$ python -q
>>> import numpy as np
>>> np.set_printoptions(precision=1, suppress=True, linewidth=100)
>>> tidy = lambda a: np.round(a, 1) + 0
>>> W2 = np.array([[-2, 5, 4, 8, -2, -5, 9, 4, -1, 2],
...     [4, -7, 0, -6, 4, -2, 3, 0, -7, -5],
...     [-5, 4, -2, 9, -9, -8, -5, -3, 5, 2],
...     [-9, -4, -3, 3, 6, -6, -6, 7, 2, -9],
...     [-2, 8, 6, 7, -5, -6, -1, -5, 0, -6],
...     [3, 2, 4, 4, -4, -1, 9, 7, 4, 0],
...     [3, -1, 5, -4, 4, -1, 4, -1, -6, 6],
...     [1, -4, -2, -4, -9, 5, -6, 7, -2, -1],
...     [8, -8, 6, -3, -7, 8, 2, 5, -3, 0],
...     [-1, 3, -6, 4, -8, -4, -2, 6, -7, -6]])
>>> rng = np.random.default_rng(9843)
>>> X = (rng.random((14, 10)) < 0.25) @ W2
>>> X
array([[  6,  -1,   8,   1, -14,  -4,   5,   9,  -5, -12],
       [ -3,  11,   0,  11, -13, -10,  -3,   1,  -7, -12],
       [  0,   0,   0,   0,   0,   0,   0,   0,   0,   0],
       [-11,   2,  -1,  16,  -7, -15,  -2,  11,  11,  -7],
       [ 12, -16,  -2,  -9, -20,   7,  -3,  18, -19, -12],
       [  0,   0,   0,   0,   0,   0,   0,   0,   0,   0],
       [ -8,   0,  -3,   8,  -3, -18,  -6,   8, -12, -26],
       [ -1,   1,   2,   4, -11,   0,   3,  11,  -3,   1],
       [-16,   8,   1,  19,  -8, -20, -12,  -1,   7, -13],
       [-13,   9,   7,  18,  -1, -17,   2,   6,   1, -13],
       [ -4,  -1,   7,   8,   1, -15,   5,   9,  -1, -20],
       [  1,   4,  -1,   9, -26,  -9,   0,  16,  -6,   1],
       [  4,  -2,   2,   0, -13,   4,   3,  14,   2,  -1],
       [  5,   0,   4,   9, -17,  -1,   9,  15, -11,  -4]])
>>> labels = rng.permutation(10)
>>> Y = X[:, labels] * rng.choice([-1, 1], 10)
>>> Y
array([[  5,  -4,   5,  -1,   6,  -8,   1,  -9,  14,  12],
       [ -3, -10,   7,  11,  -3,   0,  11,  -1,  13,  12],
       [  0,   0,   0,   0,   0,   0,   0,   0,   0,   0],
       [ -2, -15, -11,   2, -11,   1,  16, -11,   7,   7],
       [ -3,   7,  19, -16,  12,   2,  -9, -18,  20,  12],
       [  0,   0,   0,   0,   0,   0,   0,   0,   0,   0],
       [ -6, -18,  12,   0,  -8,   3,   8,  -8,   3,  26],
       [  3,   0,   3,   1,  -1,  -2,   4, -11,  11,  -1],
       [-12, -20,  -7,   8, -16,  -1,  19,   1,   8,  13],
       [  2, -17,  -1,   9, -13,  -7,  18,  -6,   1,  13],
       [  5, -15,   1,  -1,  -4,  -7,   8,  -9,  -1,  20],
       [  0,  -9,   6,   4,   1,   1,   9, -16,  26,  -1],
       [  3,   4,  -2,  -2,   4,  -2,   0, -14,  13,   1],
       [  9,  -1,  11,   0,   5,  -4,   9, -15,  17,   4]])
>>> Uu, _, VT = np.linalg.svd(X.T @ Y)
>>> tidy(Uu @ VT)
array([[ 0.,  0.,  0.,  0.,  1.,  0.,  0.,  0.,  0.,  0.],
       [ 0.,  0.,  0.,  1.,  0.,  0.,  0.,  0.,  0.,  0.],
       [ 0.,  0.,  0.,  0.,  0., -1.,  0.,  0.,  0.,  0.],
       [ 0.,  0.,  0.,  0.,  0.,  0.,  1.,  0.,  0.,  0.],
       [ 0.,  0.,  0.,  0.,  0.,  0.,  0.,  0., -1.,  0.],
       [ 0.,  1.,  0.,  0.,  0.,  0.,  0.,  0.,  0.,  0.],
       [ 1.,  0.,  0.,  0.,  0.,  0.,  0.,  0.,  0.,  0.],
       [ 0.,  0.,  0.,  0.,  0.,  0.,  0., -1.,  0.,  0.],
       [ 0.,  0., -1.,  0.,  0.,  0.,  0.,  0.,  0.,  0.],
       [ 0.,  0.,  0.,  0.,  0.,  0.,  0.,  0.,  0., -1.]])
>>> labels
array([6, 5, 8, 1, 0, 2, 3, 7, 4, 9])
>>> vec = np.array([2, 1, 0, 4, -1, 4, -4, 0, 1, 3])
>>> target = X @ vec
>>> c, lr = np.zeros(10), 1 / np.linalg.norm(X, 2) ** 2
>>> for i in range(60):
...     c -= lr * X.T @ (X @ c - target)
...     if i % 10 == 0: print(i, round(np.linalg.norm(X @ c - target), 1))
... 
0 126.8
10 38.7
20 27.0
30 23.7
40 21.8
50 20.3
>>> tidy(np.linalg.cond(X))
np.float64(77.8)
>>> F = np.load("m.npy")
>>> F
array([[-4.9,  1. ,  4. ,  3.3,  2.7,  1.8, -5.8, -4. ,  7.4],
       [-4.4,  4.2,  1.4,  5.8,  0.1,  0. , -6. , -5.9,  7.9],
       [ 5.1, -0.7, -3.9, -2.8, -2.9, -2. ,  6.3,  4. , -7. ],
       [-5.3,  0.9,  3.7,  3.3,  3.2,  2. , -5.9, -4. ,  7.1],
       [ 8.9,  2.9, -8.9, -0.3, -9.2, -6.2,  9.1,  2.7, -8.7],
       [-8.1,  0. ,  6.9,  2.8,  6.2,  3.8, -9.1, -4.3, 10. ],
       [-6.4, -9.7,  8.5, -8.6, 11.9,  7.4, -3. ,  4.9, -0.4],
       [-2.7,  7.1,  0. ,  9.4, -2.5, -1.6, -6.4, -8.6,  8.7],
       [-2.9, -0.8,  2.8,  0.4,  2.8,  2. , -3.1, -1.7,  2.4],
       [-4.6, -7.1,  6.8, -5.8,  9.1,  5.8, -3. ,  3.1,  1.3]])
>>> round(np.log10(np.linalg.cond(F)))
2
>>> np.argsort(-np.linalg.norm(F, axis=0).round(6), kind="stable")[:3]
array([8, 4, 6])
>>> tidy(np.linalg.norm(F, 2) / np.linalg.norm(F))
np.float64(0.8)
>>> vec = np.array([1, 3, 1, 3, 0, 1, 3, 2, 2])
>>> target = F @ vec
>>> tidy(np.linalg.solve(F.T @ F, F.T @ target))
array([1., 3., 1., 3., 0., 1., 3., 2., 2.])
>>> tidy(target)
array([  3.2,  13. ,   1.6,   1.5,  16.9,  -4.9, -45.4,  26.2,  -7.2, -30.9])
>>> target = target + 0.3 * rng.normal(size=10)
>>> tidy(target)
array([  3.2,  12.4,   1.5,   1.7,  16.8,  -3.9, -45.6,  25.7,  -7.6, -30.7])
>>> c, *_ = np.linalg.lstsq(F, target)
>>> tidy(c)
array([ 1.1,  1.9,  1.2,  4.6, -0.3, -0.1,  1.7,  3.8,  1.7])
>>> tidy(np.linalg.norm(target - F @ c))
np.float64(0.6)
>>> [round(float(np.linalg.norm(np.linalg.solve(F.T @ F + lam * np.eye(9), F.T @ target))), 2) for lam in (0, 1, 10, 100)]
[6.85, 3.19, 2.06, 1.84]
>>> labels = rng.permutation(9)
>>> Y = F[:, labels] * rng.choice([-1, 1], 9)
>>> Y
array([[  7.4,   5.8,  -1.8,  -4. ,   3.3,   4.9,  -2.7,   4. ,   1. ],
       [  7.9,   6. ,  -0. ,  -5.9,   5.8,   4.4,  -0.1,   1.4,   4.2],
       [ -7. ,  -6.3,   2. ,   4. ,  -2.8,  -5.1,   2.9,  -3.9,  -0.7],
       [  7.1,   5.9,  -2. ,  -4. ,   3.3,   5.3,  -3.2,   3.7,   0.9],
       [ -8.7,  -9.1,   6.2,   2.7,  -0.3,  -8.9,   9.2,  -8.9,   2.9],
       [ 10. ,   9.1,  -3.8,  -4.3,   2.8,   8.1,  -6.2,   6.9,   0. ],
       [ -0.4,   3. ,  -7.4,   4.9,  -8.6,   6.4, -11.9,   8.5,  -9.7],
       [  8.7,   6.4,   1.6,  -8.6,   9.4,   2.7,   2.5,   0. ,   7.1],
       [  2.4,   3.1,  -2. ,  -1.7,   0.4,   2.9,  -2.8,   2.8,  -0.8],
       [  1.3,   3. ,  -5.8,   3.1,  -5.8,   4.6,  -9.1,   6.8,  -7.1]])
>>> Uu, _, VT = np.linalg.svd(F.T @ Y)
>>> tidy(Uu @ VT)
array([[ 0.,  0.,  0.,  0.,  0., -1.,  0.,  0.,  0.],
       [ 0.,  0.,  0.,  0.,  0.,  0.,  0.,  0.,  1.],
       [ 0.,  0.,  0.,  0.,  0.,  0.,  0.,  1.,  0.],
       [ 0.,  0.,  0.,  0.,  1.,  0.,  0.,  0.,  0.],
       [ 0.,  0.,  0.,  0.,  0.,  0., -1.,  0.,  0.],
       [ 0.,  0., -1.,  0.,  0.,  0.,  0.,  0.,  0.],
       [ 0., -1.,  0.,  0.,  0.,  0.,  0.,  0.,  0.],
       [ 0.,  0.,  0.,  1.,  0.,  0.,  0.,  0.,  0.],
       [ 1.,  0.,  0.,  0.,  0.,  0.,  0.,  0.,  0.]])
>>> labels
array([8, 6, 5, 7, 3, 0, 4, 2, 1])
>>> tidy(np.linalg.lstsq(F, Y)[0])
array([[ 0.,  0.,  0.,  0.,  0., -1.,  0.,  0.,  0.],
       [ 0.,  0.,  0.,  0.,  0.,  0.,  0.,  0.,  1.],
       [ 0.,  0.,  0.,  0.,  0.,  0.,  0.,  1.,  0.],
       [ 0.,  0.,  0.,  0.,  1.,  0.,  0.,  0.,  0.],
       [ 0.,  0.,  0.,  0.,  0.,  0., -1.,  0.,  0.],
       [ 0.,  0., -1.,  0.,  0.,  0.,  0.,  0.,  0.],
       [ 0., -1.,  0.,  0.,  0.,  0.,  0.,  0.,  0.],
       [ 0.,  0.,  0.,  1.,  0.,  0.,  0.,  0.,  0.],
       [ 1.,  0.,  0.,  0.,  0.,  0.,  0.,  0.,  0.]])
>>> K = np.loadtxt("arr.csv", delimiter=",")
>>> K
array([[ 6., -2., -3., -1.,  2., -1.,  3.,  1.,  2.,  5.,  3.,  0.,  1.],
       [-2., -6.,  4.,  2., -3.,  1., -1.,  2., -2.,  1.,  1.,  2.,  0.],
       [-3.,  4., -6.,  4.,  2., -1.,  1.,  3.,  2., -2., -1., -2.,  1.],
       [-1.,  2.,  4.,  2.,  6., -5.,  1.,  1., -1., -3.,  0., -4.,  2.],
       [ 2., -3.,  2.,  6., -6., -1.,  5., -3.,  2., -3., -3., -4.,  5.],
       [-1.,  1., -1., -5., -1.,  6.,  3., -1., -6.,  2.,  3., -4.,  0.],
       [ 3., -1.,  1.,  1.,  5.,  3., -6., -2.,  0., -4., -1.,  3., -3.],
       [ 1.,  2.,  3.,  1., -3., -1., -2.,  0.,  2., -6., -4., -4.,  0.],
       [ 2., -2.,  2., -1.,  2., -6.,  0.,  2., -6., -4., -2.,  3.,  0.],
       [ 5.,  1., -2., -3., -3.,  2., -4., -6., -4.,  0.,  2., -4.,  1.],
       [ 3.,  1., -1.,  0., -3.,  3., -1., -4., -2.,  2.,  6.,  1., -2.],
       [ 0.,  2., -2., -4., -4., -4.,  3., -4.,  3., -4.,  1.,  4.,  0.],
       [ 1.,  0.,  1.,  2.,  5.,  0., -3.,  0.,  0.,  1., -2.,  0.,  4.]])
>>> vec = np.array([1, 4, 4, 6, 6, 0, 5, 1, 5, 1, 9, 9, 9])
>>> target = K @ vec
>>> c, lr = np.zeros(13), 1 / np.linalg.norm(K, 2) ** 2
>>> for i in range(10):
...     c -= lr * K.T @ (K @ c - target)
...     if i % 2 == 0: print(i, round(np.linalg.norm(K @ c - target), 1))
... 
0 99.8
2 63.8
4 50.0
6 41.4
8 35.2
>>> tidy(c)
array([ 0. , -0.4,  0.7,  5.1,  6.1, -3.2,  4.2, -1. ,  4.8,  3.3,  4.8,  4.8,  3.1])
>>> tidy(np.linalg.eigvalsh(K).min())
np.float64(-15.8)
>>> m1 = np.array([[1, 1, 1, 1, 1, 1, 1, 1],
...     [1, -1, -1, 1, -1, 1, 1, -1],
...     [1, 1, -1, -1, -1, -1, 1, 1],
...     [1, -1, 1, -1, -1, 1, -1, 1],
...     [1, -1, 1, -1, 1, -1, 1, -1],
...     [1, 1, -1, -1, 1, 1, -1, -1]])
>>> vec = np.array([9, 9, 8, 4, 8, 4, 5, 0])
>>> np.einsum("ij,j->i", m1, vec)
array([47, -3, -1, -5, 13, 13])
>>> np.sign((m1 @ vec).round(6))
array([ 1, -1, -1, -1,  1,  1])
>>> m1 * vec
array([[ 9,  9,  8,  4,  8,  4,  5,  0],
       [ 9, -9, -8,  4, -8,  4,  5,  0],
       [ 9,  9, -8, -4, -8, -4,  5,  0],
       [ 9, -9,  8, -4, -8,  4, -5,  0],
       [ 9, -9,  8, -4,  8, -4,  5,  0],
       [ 9,  9, -8, -4,  8,  4, -5,  0]])
>>> blk = np.stack([m1, 3 * m1, m1[::-1]])
>>> blk.shape
(3, 6, 8)
>>> blk.sum(axis=0)
array([[ 5,  5,  3,  3,  5,  5,  3,  3],
       [ 5, -5, -3,  3, -3,  3,  5, -5],
       [ 5,  3, -3, -5, -5, -3,  3,  5],
       [ 5, -3,  3, -5, -5,  3, -3,  5],
       [ 5, -5,  3, -3,  3, -3,  5, -5],
       [ 5,  5, -3, -3,  5,  5, -3, -3]])
>>> tidy(np.linalg.norm(blk, axis=(1, 2)))
array([ 6.9, 20.8,  6.9])
>>> np.linalg.matrix_rank(blk)
array([6, 6, 6])
>>> f = np.array([-2, -1])
>>> np.convolve(m1[3], f)
array([-2,  1, -1,  1,  3, -1,  1, -1, -1])
>>> np.correlate(m1[3], m1[1], "full")
array([-1,  2, -1,  0,  3, -6,  3,  0, -3,  6, -3,  0,  1, -2,  1])
>>> np.cross(m1[3, :3], m1[1, :3])
array([2, 2, 0])
>>> vec = np.array([3, -1, -3, -2, -3, -1, -2, -2])
>>> h1 = np.maximum(m1 @ vec, 0)
>>> h1
array([0, 7, 7, 5, 1, 7])
>>> m1 * (h1 > 1e-9)[:, None]
array([[ 0,  0,  0,  0,  0,  0,  0,  0],
       [ 1, -1, -1,  1, -1,  1,  1, -1],
       [ 1,  1, -1, -1, -1, -1,  1,  1],
       [ 1, -1,  1, -1, -1,  1, -1,  1],
       [ 1, -1,  1, -1,  1, -1,  1, -1],
       [ 1,  1, -1, -1,  1,  1, -1, -1]])
>>> m1.T @ h1
array([ 27,   1, -15, -13, -11,  11,   3,  -3])
>>> W2 = np.array([[0.6, -1.7, -0.4, 0.4, -0.5, -1.4, -1.3, -0.5, 0.6, -1.1],
...     [-0.2, -1.7, -1.4, 0.8, 1.2, -0.7, 0.4, 0.0, -1.4, -0.5],
...     [-0.7, 0.9, 0.4, -0.1, 0.4, 0.7, 0.8, -0.5, -0.5, 0.4]])
>>> J = np.array([[-2, 0, 0],
...     [1, -2, 2],
...     [1, -2, -1],
...     [1, 2, -2],
...     [1, 0, 0],
...     [0, 1, 2],
...     [-1, 1, 1],
...     [2, 2, 2],
...     [-1, -1, -2],
...     [-2, 0, -2],
...     [-1, -1, -1],
...     [2, 0, 1],
...     [-1, -1, 1],
...     [1, -1, 2],
...     [0, 1, 1],
...     [2, 1, 2],
...     [-2, -1, -1],
...     [0, -1, 2],
...     [2, 2, -2],
...     [1, 0, 1],
...     [1, -1, -1],
...     [0, 1, 2],
...     [2, -2, -2],
...     [-1, 0, -1],
...     [-2, 1, -1],
...     [1, 2, -1]]) @ W2 + 0.1 * rng.normal(size=(26, 10))
>>> tidy(J)
array([[-1.2,  3.5,  0.6, -0.7,  0.8,  2.8,  2.6,  1.1, -1.2,  2.2],
       [-0.4,  3.6,  3.2, -1.5, -1.9,  1.5, -0.5, -1.4,  2.6,  0.8],
       [ 1.6,  0.8,  1.9, -1.1, -3.5, -0.9, -2.9, -0.1,  3.7, -0.4],
       [ 1.6, -6.8, -3.9,  2.4,  1. , -4.2, -1.9,  0.6, -1.4, -2.8],
       [ 0.6, -1.7, -0.5,  0.3, -0.4, -1.7, -1.3, -0.5,  0.6, -1.1],
       [-1.9,  0. , -0.6,  0.4,  2. ,  0.7,  2.1, -0.9, -2.5,  0.2],
       [-1.4,  0.9, -0.6,  0.3,  2.1,  1.4,  2.7, -0.1, -2.7,  1. ],
       [-0.5, -4.9, -2.7,  2.3,  2.4, -2.6, -0.2, -2.1, -2.4, -2.4],
       [ 1.1,  1.6,  0.9, -1.1, -1.5,  0.6, -0.8,  1.5,  1.9,  0.9],
       [ 0.2,  1.5,  0. , -0.7,  0.1,  1.3,  0.9,  2. , -0.4,  1.4],
       [ 0.2,  2.5,  1.3, -1.1, -1. ,  1.3,  0. ,  1.1,  1.4,  1.2],
       [ 0.6, -2.5, -0.4,  0.7, -0.8, -2.2, -1.9, -1.5,  0.7, -1.7],
       [-1.1,  4.4,  2.1, -1.5, -0.4,  2.8,  1.8,  0.1,  0.2,  2. ],
       [-0.8,  1.9,  1.7, -0.4, -0.8,  0.7, -0.1, -1.5,  1. ,  0. ],
       [-0.7, -0.9, -0.8,  0.5,  1.5, -0.1,  1.2, -0.6, -2.1,  0. ],
       [-0.2, -3.3, -1.3,  1.4,  1.1, -2.2, -0.6, -1.9, -1. , -1.9],
       [-0.2,  4.2,  1.9, -1.6, -0.5,  3. ,  1.4,  1.4,  0.7,  2.4],
       [-1. ,  3.5,  2. , -1.1, -0.3,  2.2,  1.1, -1.1,  0.6,  1.5],
       [ 2.3, -8.7, -4.4,  2.6,  0.6, -5.6, -3.5,  0.2, -0.7, -4. ],
       [ 0. , -0.8,  0.2,  0.4, -0.2, -0.7, -0.4, -1.1,  0.1, -0.6],
       [ 1.6, -1. ,  0.5, -0.3, -2.1, -1.4, -2.5, -0.1,  2.5, -1.1],
       [-1.6,  0.1, -0.6,  0.7,  2. ,  0.7,  2. , -0.9, -2.5,  0. ],
       [ 2.9, -1.9,  1.2, -0.7, -4.2, -3. , -5.3, -0.2,  5.2, -2.1],
       [ 0.1,  0.7,  0. , -0.3,  0.1,  0.7,  0.4,  1.1, -0.1,  0.6],
       [-0.7,  0.7, -1.1,  0. ,  1.8,  1.2,  2.1,  1.5, -2.1,  1.3],
       [ 1. , -6. , -3.5,  2.3,  1.7, -3.6, -1.2,  0.1, -1.7, -2.5]])
>>> f, r1 = J[22], J[12]
>>> tidy(f @ f)
np.float64(100.1)
>>> tidy(f @ r1)
np.float64(-27.3)
>>> p = (f @ r1) / (f @ f) * f
>>> tidy(r1 - p)
array([-0.3,  3.8,  2.4, -1.7, -1.5,  2. ,  0.4,  0. ,  1.6,  1.4])
>>> tidy(p)
array([-0.8,  0.5, -0.3,  0.2,  1.1,  0.8,  1.4,  0. , -1.4,  0.6])
>>> tidy((r1 - p) @ f)
np.float64(0.0)
